$ python -q
>>> import numpy as np
>>> np.set_printoptions(precision=3, suppress=True, linewidth=200)
>>> M = np.loadtxt("layer8.csv", delimiter=",")
>>> M
array([[ 0.,  0.,  0.,  0.],
       [-2.,  2., -3.,  3.],
       [-1.,  1.,  2.,  1.],
       [-2., -2.,  3.,  1.],
       [-4.,  0.,  0.,  4.],
       [-2.,  2., -3.,  3.],
       [ 3.,  1.,  2.,  0.],
       [-2.,  2., -3.,  3.],
       [ 3.,  1.,  2.,  0.],
       [-3.,  3., -1.,  4.],
       [ 0.,  0.,  0.,  0.],
       [ 3.,  1.,  2.,  0.],
       [ 3.,  1.,  2.,  0.],
       [-2., -2.,  3.,  1.],
       [-2.,  2., -3.,  3.],
       [-2.,  2., -3.,  3.],
       [-2., -2.,  3.,  1.],
       [ 0.,  0.,  0.,  0.],
       [-3.,  3., -1.,  4.],
       [-2., -2.,  3.,  1.],
       [ 3.,  1.,  2.,  0.],
       [ 1.,  3., -1.,  3.]])
>>> # row 5 repeats row 1
>>> labels = M[:, 0] > np.median(M[:, 0])
>>> f = M[labels].mean(axis=0) - M[~labels].mean(axis=0)
>>> (((M - M.mean(axis=0)) @ f > 0) == labels).mean()
np.float64(1.0)
>>> np.argsort(-np.abs(f).round(6), kind="stable")
array([0, 3, 2, 1])
>>> np.linalg.matrix_rank(M)
np.int64(4)
>>> np.count_nonzero(M)
np.int64(69)
>>> np.abs(M).max()
np.float64(4.0)
>>> M.sum(axis=1)
array([0., 0., 3., 0., 0., 0., 6., 0., 6., 3., 0., 6., 6., 0., 0., 0., 0., 0., 3., 0., 6., 6.])
>>> cen = M - M.mean(axis=0)
>>> vecs = np.linalg.svd(cen)[2][:3]
>>> A2 = cen - cen @ vecs.T @ vecs
>>> np.round(np.cov(cen @ vecs.T, rowvar=False), 3) + 0
array([[9.797, 0.   , 0.   ],
       [0.   , 4.602, 0.   ],
       [0.   , 0.   , 0.845]])
>>> np.linalg.norm(A2, axis=1).round(6).argmax()
np.int64(2)
>>> A2.std(axis=0)
array([0.155, 0.199, 0.05 , 0.241])
